% python3 -q
>>> import numpy as np
>>> from numpy import linalg as LA
>>> np.set_printoptions(precision=3, suppress=True, linewidth=100, floatmode="fixed")
>>> def rd(a):
...     return np.round(a, 3) + 0
... 
>>> W0 = np.load("m.npy")
>>> W0
array([[ 3,  0,  2,  2, -1],
       [-2, 14, -1, -2,  0],
       [-1,  2,  0,  2,  2],
       [ 1, -1,  0,  3,  2],
       [-2,  2,  0,  1, 14]])
>>> Uu, sigma, Vh = LA.svd(W0, full_matrices=False)
>>> print(rd(Vh @ Vh.T))
[[1.000 0.000 0.000 0.000 0.000]
 [0.000 1.000 0.000 0.000 0.000]
 [0.000 0.000 1.000 0.000 0.000]
 [0.000 0.000 0.000 1.000 0.000]
 [0.000 0.000 0.000 0.000 1.000]]
>>> np.abs(Uu[:, 0]).round(6).argmax()
np.int64(4)
>>> print(rd(Uu.T @ Uu))
[[1.000 0.000 0.000 0.000 0.000]
 [0.000 1.000 0.000 0.000 0.000]
 [0.000 0.000 1.000 0.000 0.000]
 [0.000 0.000 0.000 1.000 0.000]
 [0.000 0.000 0.000 0.000 1.000]]
>>> print(rd(sigma / sigma[0]))
[1.000 0.862 0.302 0.144 0.047]
>>> Q, vecs = LA.qr(W0[:, :4])[0], LA.qr(W0[:, 4:])[0]
>>> sigma = LA.svd(Q.T @ vecs, compute_uv=False)
>>> rd(np.degrees(np.arccos(sigma.clip(0, 1))))
array([27.973])
>>> rd(LA.norm(Q @ Q.T - vecs @ vecs.T, 2))
np.float64(1.0)
>>> print(rd(np.poly(W0)))
[    1.000   -34.000   369.000 -1349.000  1670.000 -1663.000]
>>> rd(LA.det(W0.T))
np.float64(1663.0)
>>> np.einsum("ii->", W0)
np.int64(34)
>>> x = np.array([0, 2, 1, 0, 1])
>>> h = np.maximum(W0 @ x, 0)
>>> rd(np.tanh(W0 @ x))
array([0.762, 1.000, 1.000, 0.000, 1.000])
>>> np.maximum(W0 @ x, 0) - np.maximum(-W0 @ x, 0)
array([ 1, 27,  6,  0, 18])
>>> np.maximum(W0 @ (3 * x), 0)
array([ 3, 81, 18,  0, 54])
>>> W0 * (h > 1e-9)[:, None]
array([[ 3,  0,  2,  2, -1],
       [-2, 14, -1, -2,  0],
       [-1,  2,  0,  2,  2],
       [ 0,  0,  0,  0,  0],
       [-2,  2,  0,  1, 14]])
>>> h
array([ 1, 27,  6,  0, 18])
>>> M = np.loadtxt("out2.csv", delimiter=",")
>>> print(M)
[[0.000 0.000 0.000 0.000 0.000 2.000 3.000 0.000 3.000 0.000 1.000]
 [0.000 0.000 0.000 0.000 0.000 1.000 1.000 1.000 1.000 3.000 1.000]
 [0.000 0.000 0.000 0.000 0.000 3.000 0.000 2.000 3.000 0.000 2.000]
 [0.000 0.000 0.000 0.000 0.000 0.000 2.000 3.000 0.000 3.000 2.000]
 [0.000 0.000 0.000 0.000 0.000 1.000 1.000 1.000 1.000 0.000 1.000]
 [2.000 1.000 3.000 0.000 1.000 0.000 0.000 0.000 0.000 0.000 0.000]
 [3.000 1.000 0.000 2.000 1.000 0.000 0.000 0.000 0.000 0.000 0.000]
 [0.000 1.000 2.000 3.000 1.000 0.000 0.000 0.000 0.000 0.000 0.000]
 [3.000 1.000 3.000 0.000 1.000 0.000 0.000 0.000 0.000 0.000 0.000]
 [0.000 3.000 0.000 3.000 0.000 0.000 0.000 0.000 0.000 0.000 0.000]
 [1.000 1.000 2.000 2.000 1.000 0.000 0.000 0.000 0.000 0.000 0.000]]
>>> # equal to its transpose
>>> (M + M.T) / 2
array([[0.000, 0.000, 0.000, 0.000, 0.000, 2.000, 3.000, 0.000, 3.000, 0.000, 1.000],
       [0.000, 0.000, 0.000, 0.000, 0.000, 1.000, 1.000, 1.000, 1.000, 3.000, 1.000],
       [0.000, 0.000, 0.000, 0.000, 0.000, 3.000, 0.000, 2.000, 3.000, 0.000, 2.000],
       [0.000, 0.000, 0.000, 0.000, 0.000, 0.000, 2.000, 3.000, 0.000, 3.000, 2.000],
       [0.000, 0.000, 0.000, 0.000, 0.000, 1.000, 1.000, 1.000, 1.000, 0.000, 1.000],
       [2.000, 1.000, 3.000, 0.000, 1.000, 0.000, 0.000, 0.000, 0.000, 0.000, 0.000],
       [3.000, 1.000, 0.000, 2.000, 1.000, 0.000, 0.000, 0.000, 0.000, 0.000, 0.000],
       [0.000, 1.000, 2.000, 3.000, 1.000, 0.000, 0.000, 0.000, 0.000, 0.000, 0.000],
       [3.000, 1.000, 3.000, 0.000, 1.000, 0.000, 0.000, 0.000, 0.000, 0.000, 0.000],
       [0.000, 3.000, 0.000, 3.000, 0.000, 0.000, 0.000, 0.000, 0.000, 0.000, 0.000],
       [1.000, 1.000, 2.000, 2.000, 1.000, 0.000, 0.000, 0.000, 0.000, 0.000, 0.000]])
>>> rd(np.sort(np.abs(LA.eigvals(M))))
array([0.000, 0.150, 0.150, 1.671, 1.671, 2.725, 2.725, 4.649, 4.649, 7.883, 7.883])
>>> print(np.allclose(M @ M.T, M.T @ M))
True
>>> X = np.array([[-0.4, -0.5, 0.2, -0.4, -0.4],
...     [0.1, -1.3, 1.1, 0.2, 1.4],
...     [-1.2, -1.0, -2.0, 0.4, -1.1],
...     [-0.2, 1.1, 0.3, 0.7, 0.4],
...     [0.9, -1.5, 1.2, -1.1, 0.2],
...     [0.8, -2.1, -0.9, 0.4, 1.8],
...     [0.3, -1.3, 1.1, 0.1, -0.4],
...     [0.5, -0.7, 0.6, -0.6, 0.3],
...     [-1.2, 1.0, -1.5, -1.3, 1.9],
...     [0.0, -0.3, -0.8, -0.1, 1.2],
...     [-0.2, -0.1, 0.0, 1.3, -0.6]])
>>> X[:, 2] *= 10
>>> print(X)
[[ -0.400  -0.500   2.000  -0.400  -0.400]
 [  0.100  -1.300  11.000   0.200   1.400]
 [ -1.200  -1.000 -20.000   0.400  -1.100]
 [ -0.200   1.100   3.000   0.700   0.400]
 [  0.900  -1.500  12.000  -1.100   0.200]
 [  0.800  -2.100  -9.000   0.400   1.800]
 [  0.300  -1.300  11.000   0.100  -0.400]
 [  0.500  -0.700   6.000  -0.600   0.300]
 [ -1.200   1.000 -15.000  -1.300   1.900]
 [  0.000  -0.300  -8.000  -0.100   1.200]
 [ -0.200  -0.100   0.000   1.300  -0.600]]
>>> d = LA.norm(X[:, None] - X[None], axis=-1)
>>> (d + 1e9 * np.eye(11)).round(6).argmin(axis=1)
array([3, 6, 8, 0, 6, 9, 4, 3, 2, 5, 0])
>>> print(d.mean(axis=1).argmax())
2
>>> np.unravel_index(d.round(6).argmax(), d.shape)
(np.int64(2), np.int64(4))
